% python3 -q
>>> import numpy as np
>>> import numpy.linalg as la
>>> np.set_printoptions(precision=2, suppress=True, linewidth=100)
>>> rnd = lambda a: np.round(a, 2) + 0
>>> K = np.array([[0, 1, 0], [1, 0, 0], [0, 0, 0]])
>>> rk = la.matrix_rank(K)
>>> rk
np.int64(2)
>>> N = la.svd(K)[2][rk:].T
>>> [int(la.matrix_rank(np.delete(K, i, axis=0))) for i in range(3)]
[1, 1, 2]
>>> la.matrix_rank(K.T @ K), la.matrix_rank(K @ K.T)
(np.int64(2), np.int64(2))
>>> left, sig, Vh = la.svd(K)
>>> np.argmax(sig[:-1] / (sig[1:] + 1e-6)) + 1
np.int64(2)
>>> sig
array([1., 1., 0.])
>>> B = left[:, :2] @ np.diag(sig[:2]) @ Vh[:2]
>>> la.matrix_rank(B)
np.int64(2)
>>> B
array([[0., 1., 0.],
       [1., 0., 0.],
       [0., 0., 0.]])
>>> la.matrix_rank(K, rtol=0.05)
np.int64(2)
>>> rnd(la.norm(K - B, 2)), sig[2]
(np.float64(0.0), np.float64(0.0))
>>> np.abs(K - B).max()
np.float64(0.0)
>>> f = np.array([1, -2, 1])
>>> np.polyval(f, K[1])
array([0, 1, 1])
>>> np.correlate(K[1], K[2], "full")
array([0, 0, 0, 0, 0])
>>> E = np.loadtxt("out12.csv", delimiter=",")
>>> E
array([[2., 1., 2., 1.],
       [0., 3., 0., 3.],
       [2., 1., 2., 1.],
       [0., 3., 0., 3.]])
>>> # columns 0 and 2 are equal
>>> f, g = E[2], E[3]
>>> f @ f
np.float64(10.0)
>>> f @ g
np.float64(6.0)
>>> pr = (f @ g) / (f @ f) * f
>>> pr
array([1.2, 0.6, 1.2, 0.6])
>>> g - pr
array([-1.2,  2.4, -1.2,  2.4])
>>> (g - pr) @ f
np.float64(0.0)
>>> np.outer(f, g)
array([[0., 6., 0., 6.],
       [0., 3., 0., 3.],
       [0., 6., 0., 6.],
       [0., 3., 0., 3.]])
